% python3 -q
>>> import numpy as np
>>> np.set_printoptions(precision=2, suppress=True, linewidth=120)
>>> tidy = lambda a: np.round(a, 2) + 0
>>> r0 = np.array([5, -2, 4, 0]) + 0.5
>>> feats = np.outer(r0, r0) / (r0 @ r0)
>>> tidy(feats)
array([[ 0.57, -0.16,  0.47,  0.05],
       [-0.16,  0.04, -0.13, -0.01],
       [ 0.47, -0.13,  0.38,  0.04],
       [ 0.05, -0.01,  0.04,  0.  ]])
>>> # symmetric
>>> U, sigma, Vh = np.linalg.svd(feats)
>>> vecs = Vh[:(sigma > 1e-8).sum()]
>>> rng = np.random.default_rng(757)
>>> x0 = feats[0] + 5 * feats[1] + rng.integers(2) * np.eye(4)[2]
>>> tidy(x0)
array([-0.21,  0.06,  0.83, -0.02])
>>> np.allclose(vecs.T @ vecs @ x0, x0)
False
>>> tidy(vecs.T @ vecs)
array([[ 0.57, -0.16,  0.47,  0.05],
       [-0.16,  0.04, -0.13, -0.01],
       [ 0.47, -0.13,  0.38,  0.04],
       [ 0.05, -0.01,  0.04,  0.  ]])
>>> tidy(np.linalg.norm(x0 - vecs.T @ vecs @ x0))
np.float64(0.79)
>>> evals, vecs = np.linalg.eigh(feats)
>>> tidy(evals)
array([0., 0., 0., 1.])
>>> np.unique(evals.round(6) + 0, return_counts=True)[1]
array([3, 1])
>>> tidy(np.abs(vecs[:, -1]))
array([0.76, 0.21, 0.62, 0.07])
>>> tidy(vecs.T @ vecs)
array([[1., 0., 0., 0.],
       [0., 1., 0., 0.],
       [0., 0., 1., 0.],
       [0., 0., 0., 1.]])
>>> tidy(np.linalg.svd(feats, compute_uv=False))
array([1., 0., 0., 0.])
>>> tidy(vecs @ np.diag(evals) @ vecs.T)
array([[ 0.57, -0.16,  0.47,  0.05],
       [-0.16,  0.04, -0.13, -0.01],
       [ 0.47, -0.13,  0.38,  0.04],
       [ 0.05, -0.01,  0.04,  0.  ]])
>>> evals.sum(), tidy(np.trace(feats))
(np.float64(1.0), np.float64(1.0))
>>> tidy(np.linalg.eigvalsh(feats + -2 * np.eye(4)))
array([-2., -2., -2., -1.])
>>> np.abs(np.diag(np.linalg.qr(feats)[1])) > 1e-9
array([ True, False, False, False])
>>> np.unique(feats.round(6), axis=0).shape
(4, 4)
>>> tidy(feats @ np.linalg.pinv(feats) @ feats)
array([[ 0.57, -0.16,  0.47,  0.05],
       [-0.16,  0.04, -0.13, -0.01],
       [ 0.47, -0.13,  0.38,  0.04],
       [ 0.05, -0.01,  0.04,  0.  ]])
>>> E = np.array([[-1, -1, 2, 3, -2, -3],
...     [1, -2, -3, 0, -2, 3],
...     [0, -2, -2, 0, 1, -1],
...     [3, -2, 2, -3, 1, 2]])
>>> E[:, 3] = -3 * E[:, 2]
>>> E
array([[-1, -1,  2, -6, -2, -3],
       [ 1, -2, -3,  9, -2,  3],
       [ 0, -2, -2,  6,  1, -1],
       [ 3, -2,  2, -6,  1,  2]])
>>> out = E[0, 0] * E[1:] - np.outer(E[1:, 0], E[0])
>>> out
array([[ 0,  3,  1, -3,  4,  0],
       [ 0,  2,  2, -6, -1,  1],
       [ 0,  5, -8, 24,  5,  7]])
>>> np.linalg.matrix_rank(out), np.linalg.matrix_rank(E)
(np.int64(3), np.int64(4))
>>> out = E + rng.integers(-2, 3, (4, 1)) @ rng.integers(-2, 3, (1, 6))
>>> out
array([[-3, -3,  3, -5, -2, -1],
       [ 3,  0, -4,  8, -2,  1],
       [ 0, -2, -2,  6,  1, -1],
       [ 3, -2,  2, -6,  1,  2]])
>>> np.abs(out - E).sum(axis=1)
array([8, 8, 0, 0])
>>> K = np.load("m.npy")
>>> K
array([[ -4,   5,   3,  -2,   8,  -6,  -8,  -7],
       [ -8,  10,   6,  -4,  16, -12, -16, -14],
       [ -8,  10,   6,  -4,  16, -12, -16, -14],
       [-12,  15,   9,  -6,  24, -18, -24, -21],
       [ 12, -15,  -9,   6, -24,  18,  24,  21],
       [ 12, -15,  -9,   6, -24,  18,  24,  21]])
>>> U, sigma, Vh = np.linalg.svd(K)
>>> tidy(sigma)
array([98.04,  0.  ,  0.  ,  0.  ,  0.  ,  0.  ])
>>> np.argmax(sigma[:-1] / (sigma[1:] + 1e-6)) + 1
np.int64(1)
>>> out = U[:, :1] @ np.diag(sigma[:1]) @ Vh[:1]
>>> tidy(np.linalg.norm(K - out) / np.linalg.norm(K))
np.float64(0.0)
>>> tidy(np.linalg.norm(K - out, 2)), tidy(sigma[1])
(np.float64(0.0), np.float64(0.0))
>>> out = K + rng.integers(-2, 3, (6, 1)) @ rng.integers(-2, 3, (1, 8))
>>> out
array([[ -2,   4,   2,  -2,   9,  -7,  -9,  -8],
       [ -6,   9,   5,  -4,  17, -13, -17, -15],
       [ -6,   9,   5,  -4,  17, -13, -17, -15],
       [-10,  14,   8,  -6,  25, -19, -25, -22],
       [ 10, -14,  -8,   6, -25,  19,  25,  22],
       [ 14, -16, -10,   6, -23,  17,  23,  20]])
>>> tidy(np.linalg.svd(out - K, compute_uv=False))
array([7.75, 0.  , 0.  , 0.  , 0.  , 0.  ])
>>> np.abs(out - K).sum(axis=1)
array([8, 8, 8, 8, 8, 8])
>>> r = np.linalg.matrix_rank(out)
>>> r
np.int64(2)
>>> ns = np.linalg.svd(out)[2][r:].T
>>> ns.shape
(8, 6)
>>> [int(np.linalg.matrix_rank(np.delete(out, i, axis=0))) for i in range(6)]
[2, 2, 2, 2, 2, 2]
>>> [int(np.linalg.matrix_rank(out[:i])) for i in range(1, len(out) + 1)]
[1, 2, 2, 2, 2, 2]
>>> np.linalg.matrix_rank(out.T @ out), np.linalg.matrix_rank(out @ out.T)
(np.int64(2), np.int64(2))
>>> out = K / np.sqrt((K ** 2).mean(axis=1, keepdims=True))
>>> tidy(out[1])
array([-0.69,  0.87,  0.52, -0.35,  1.38, -1.04, -1.38, -1.21])
>>> tidy(np.linalg.norm(out, axis=1))
array([2.83, 2.83, 2.83, 2.83, 2.83, 2.83])
>>> np.abs(np.diag(np.linalg.qr(K)[1])) > 1e-9
array([ True, False, False, False, False, False])
>>> np.unique(K.round(6), axis=0).shape
(4, 8)
>>> tidy(np.trace(np.linalg.pinv(K) @ K))
np.float64(1.0)
>>> tidy(K @ np.linalg.pinv(K) @ K)
array([[ -4.,   5.,   3.,  -2.,   8.,  -6.,  -8.,  -7.],
       [ -8.,  10.,   6.,  -4.,  16., -12., -16., -14.],
       [ -8.,  10.,   6.,  -4.,  16., -12., -16., -14.],
       [-12.,  15.,   9.,  -6.,  24., -18., -24., -21.],
       [ 12., -15.,  -9.,   6., -24.,  18.,  24.,  21.],
       [ 12., -15.,  -9.,   6., -24.,  18.,  24.,  21.]])
>>> out = np.array([[1, -3, 3, 0, 2, 2],
...     [-1, -1, 1, -2, -3, 3],
...     [-1, 3, 0, -3, 3, 3],
...     [-2, 1, 0, 2, -1, -1],
...     [-2, 1, 3, -1, -1, 1],
...     [-2, 2, 1, 3, -1, 3]])
>>> F = np.triu(out, 1)
>>> F
array([[ 0, -3,  3,  0,  2,  2],
       [ 0,  0,  1, -2, -3,  3],
       [ 0,  0,  0, -3,  3,  3],
       [ 0,  0,  0,  0, -1, -1],
       [ 0,  0,  0,  0,  0,  1],
       [ 0,  0,  0,  0,  0,  0]])
>>> np.allclose(F[:-1].T @ np.linalg.lstsq(F[:-1].T, F[-1])[0], F[-1])
True
>>> tidy(np.trace(np.linalg.pinv(F) @ F))
np.float64(5.0)
>>> np.unique(F.round(6), axis=0).shape
(6, 6)
>>> np.abs(np.diag(np.linalg.qr(F)[1])) > 1e-9
array([False, False, False, False, False, False])
